$ ipython --no-banner

In [1]: import numpy as np

In [2]: np.set_printoptions(precision=1, suppress=True, linewidth=120)

In [3]: rnd = lambda a: np.round(a, 1) + 0

In [4]: F = np.load("block7.npy")

In [5]: F
Out[5]: 
array([[ 5,  0,  0],
       [ 6,  0,  0],
       [ 2,  0,  0],
       [ 7,  0,  0],
       [ 6,  0,  0],
       [ 9,  0,  0],
       [ 8,  0,  0],
       [ 5,  0,  0],
       [ 4,  0,  0],
       [ 6,  0,  0],
       [ 5,  0,  0],
       [ 6,  0,  0],
       [10,  0,  0],
       [ 9,  0,  0],
       [ 4,  0,  0],
       [ 3,  0,  0],
       [ 8,  0,  0],
       [ 5,  0,  0],
       [ 7,  0,  0],
       [10,  0,  0],
       [ 9,  0,  0],
       [ 7,  0,  0],
       [10,  0,  0],
       [ 5,  0,  0],
       [ 7,  0,  0]])

In [6]: r = np.linalg.matrix_rank(F)

In [7]: r
Out[7]: np.int64(1)

In [8]: N = np.linalg.svd(F)[2][r:].T

In [9]: N @ N.T
Out[9]: 
array([[0., 0., 0.],
       [0., 1., 0.],
       [0., 0., 1.]])

In [10]: [int(np.linalg.matrix_rank(F[:i])) for i in range(1, len(F) + 1)]
Out[10]: [1, 1, 1, 1, 1, 1, 1, 1, 1, 1, 1, 1, 1, 1, 1, 1, 1, 1, 1, 1, 1, 1, 1, 1, 1]

In [11]: [int(np.linalg.matrix_rank(np.delete(F, i, axis=0))) for i in range(25)]
Out[11]: [1, 1, 1, 1, 1, 1, 1, 1, 1, 1, 1, 1, 1, 1, 1, 1, 1, 1, 1, 1, 1, 1, 1, 1, 1]

In [12]: np.linalg.matrix_rank(F.T @ F), np.linalg.matrix_rank(F @ F.T)
Out[12]: (np.int64(1), np.int64(1))

In [13]: np.allclose(F @ N, 0)
Out[13]: True

In [14]: rnd(np.linalg.pinv(F))
Out[14]: 
array([[0., 0., 0., 0., 0., 0., 0., 0., 0., 0., 0., 0., 0., 0., 0., 0., 0., 0., 0., 0., 0., 0., 0., 0., 0.],
       [0., 0., 0., 0., 0., 0., 0., 0., 0., 0., 0., 0., 0., 0., 0., 0., 0., 0., 0., 0., 0., 0., 0., 0., 0.],
       [0., 0., 0., 0., 0., 0., 0., 0., 0., 0., 0., 0., 0., 0., 0., 0., 0., 0., 0., 0., 0., 0., 0., 0., 0.]])

In [15]: K = np.load("arr.npy")

In [16]: rnd(K)
Out[16]: 
array([[ 0.9, -0.2, -0.1,  0.1, -0.1,  0. , -0.1],
       [-0.2,  0.3,  0.1,  0. , -0.1, -0.2, -0.4],
       [-0.1,  0.1,  0.5,  0.4, -0.2,  0.2,  0. ],
       [ 0.1,  0. ,  0.4,  0.7,  0.2, -0.1,  0. ],
       [-0.1, -0.1, -0.2,  0.2,  0.9,  0.1, -0.1],
       [ 0. , -0.2,  0.2, -0.1,  0.1,  0.9, -0.1],
       [-0.1, -0.4,  0. ,  0. , -0.1, -0.1,  0.8]])

In [17]: # a projection of rank 5

In [18]: U, sv, vt = np.linalg.svd(K)

In [19]: V = vt[:(sv > 1e-8).sum()]

In [20]: rng = np.random.default_rng(156489)

In [21]: x0 = K[4] + 2 * K[6] + rng.integers(2) * np.eye(7)[5]

In [22]: rnd(x0)
Out[22]: array([-0.4, -0.8, -0.3,  0.2,  0.7,  0.9,  1.5])

In [23]: rnd(np.diag(V.T @ V))
Out[23]: array([0.9, 0.3, 0.5, 0.7, 0.9, 0.9, 0.8])

In [24]: np.linalg.matrix_rank(np.vstack([K, x0]))
Out[24]: np.int64(6)

In [25]: np.allclose(V.T @ V @ x0, x0)
Out[25]: False
